% ipython --no-banner

In [1]: import numpy as np

In [2]: from numpy import linalg as LA

In [3]: np.set_printoptions(precision=3, suppress=True, linewidth=140)

In [4]: A = np.loadtxt("arr.csv", delimiter=",")

In [5]: print(A)
[[ 2.008 -2.976 -1.008  3.008  2.064]
 [ 2.036 -3.013 -0.908  3.034  1.934]
 [ 2.02  -2.933 -1.021  3.018  2.041]
 [ 1.992 -2.984 -0.928  2.99   1.945]
 [ 3.037 -1.079  0.02  -2.907 -2.959]
 [ 3.027 -0.984  0.027 -3.039 -2.997]
 [ 2.996 -1.028 -0.085 -3.038 -2.979]
 [ 3.034 -0.991 -0.082 -2.959 -3.034]
 [ 3.089  1.888  2.005 -1.998 -1.983]
 [ 2.934  2.069  1.97  -2.01  -2.062]
 [ 3.071  1.905  1.991 -2.041 -1.959]
 [ 2.957  1.923  2.075 -2.023 -1.93 ]]

In [6]: G = np.cov(A, rowvar=False)

In [7]: print(np.corrcoef(A.T))
[[ 1.     0.791  0.733 -0.986 -0.979]
 [ 0.791  1.     0.994 -0.702 -0.672]
 [ 0.733  0.994  1.    -0.632 -0.6  ]
 [-0.986 -0.702 -0.632  1.     0.999]
 [-0.979 -0.672 -0.6    0.999  1.   ]]

In [8]: print(G.shape)
(5, 5)

In [9]: print(np.polyfit(A[:, 1], A[:, 4], 1))
[-0.715 -1.482]

In [10]: print(np.argwhere(np.triu(np.abs(np.corrcoef(A.T)) > 0.8, 1)))
[[0 3]
 [0 4]
 [1 2]
 [3 4]]

In [11]: print(np.argsort(-A.std(axis=0).round(6), kind="stable"))
[3 4 1 2 0]

In [12]: Xc = A - A.mean(axis=1)
ValueError: operands could not be broadcast together with shapes (12,5) (12,) 


In [13]: Xc = A - A.mean(axis=0)

In [14]: U, sv, Vh = LA.svd(Xc, full_matrices=False)

In [15]: print(np.abs(U[:, 0]).argmax())
0

In [16]: print(np.abs(Vh[-1]))
[0.836 0.193 0.327 0.332 0.216]

In [17]: print(sv)
[13.41   5.402  0.208  0.151  0.133]

In [18]: print(np.round(sv ** 2 / (sv ** 2).sum(), 3) + 0)
[0.86 0.14 0.   0.   0.  ]

In [19]: print(LA.matrix_rank(Xc))
5

In [20]: print(Vh[0] * np.sign(Vh[0, np.abs(Vh[0]).argmax()]))
[-0.122 -0.439 -0.252  0.663  0.538]

In [21]: W0 = np.load("mat.npy")

In [22]: print(W0)
[[ 3. -1.  0. -3. -2.  0.  0.]
 [ 3.  2.  3. -2. -3.  0.  0.]
 [ 2.  3.  3. -2.  1.  0.  0.]
 [ 1. -2.  3.  0.  0.  0.  0.]
 [-3. -1.  3. -1.  2.  0.  0.]
 [ 0.  0.  0.  0.  0.  1. -1.]
 [ 0.  0.  0.  0.  0.  2.  0.]]

In [23]: print(LA.norm(W0, axis=0))
[5.657 4.359 6.    4.243 4.243 2.236 1.   ]

In [24]: print(round(LA.norm(W0[4] - W0[3]), 3))
4.69

In [25]: print(np.round(LA.norm(W0, 2), 3))
8.091

In [26]: print(round(LA.norm(W0, 1), 3), round(LA.norm(W0, np.inf), 3))
12.0 13.0

In [27]: print(np.round(LA.norm(W0[4], 1), 3), round(float(LA.norm(W0[4], np.inf)), 3))
10.0 3.0

In [28]: print(round(float(LA.norm(W0, "nuc")), 3))
25.122

In [29]: print(W0[4] @ W0[3])
8.0

In [30]: print(LA.norm(W0, axis=1).argmax())
1

In [31]: E = -2 * np.eye(8) + np.eye(8, k=1)

In [32]: print(E)
[[-2.  1.  0.  0.  0.  0.  0.  0.]
 [ 0. -2.  1.  0.  0.  0.  0.  0.]
 [ 0.  0. -2.  1.  0.  0.  0.  0.]
 [ 0.  0.  0. -2.  1.  0.  0.  0.]
 [ 0.  0.  0.  0. -2.  1.  0.  0.]
 [ 0.  0.  0.  0.  0. -2.  1.  0.]
 [ 0.  0.  0.  0.  0.  0. -2.  1.]
 [ 0.  0.  0.  0.  0.  0.  0. -2.]]

In [33]: # triangular

In [34]: print(E @ E)
[[ 4. -4.  1.  0.  0.  0.  0.  0.]
 [ 0.  4. -4.  1.  0.  0.  0.  0.]
 [ 0.  0.  4. -4.  1.  0.  0.  0.]
 [ 0.  0.  0.  4. -4.  1.  0.  0.]
 [ 0.  0.  0.  0.  4. -4.  1.  0.]
 [ 0.  0.  0.  0.  0.  4. -4.  1.]
 [ 0.  0.  0.  0.  0.  0.  4. -4.]
 [ 0.  0.  0.  0.  0.  0.  0.  4.]]

In [35]: print([int(LA.matrix_rank(LA.matrix_power(E, p))) for p in range(1, 9)])
[8, 8, 8, 8, 8, 8, 8, 8]

In [36]: print(np.prod(np.diag(E)), round(LA.det(E), 3))
256.0 256.0

In [37]: data = np.load("sample6.npy")

In [38]: print(data)
[[ 0.5  0.4 -0.6  1.7]
 [ 0.3 -0.7 -0.7 -0.2]
 [ 0.4  0.9 -0.3 -0.2]]

In [39]: T = np.stack([data, 2 * data, data[::-1]])

In [40]: print((T @ data.T).shape)
(3, 3, 3)

In [41]: print(LA.matrix_rank(T.reshape(3, -1)))
2

In [42]: print(LA.norm(T, axis=(1, 2)))
[2.423 4.846 2.423]

In [43]: print(T.sum(axis=0))
[[ 1.9  2.1 -2.1  4.9]
 [ 1.2 -2.8 -2.8 -0.8]
 [ 1.7  3.1 -1.5  1.1]]
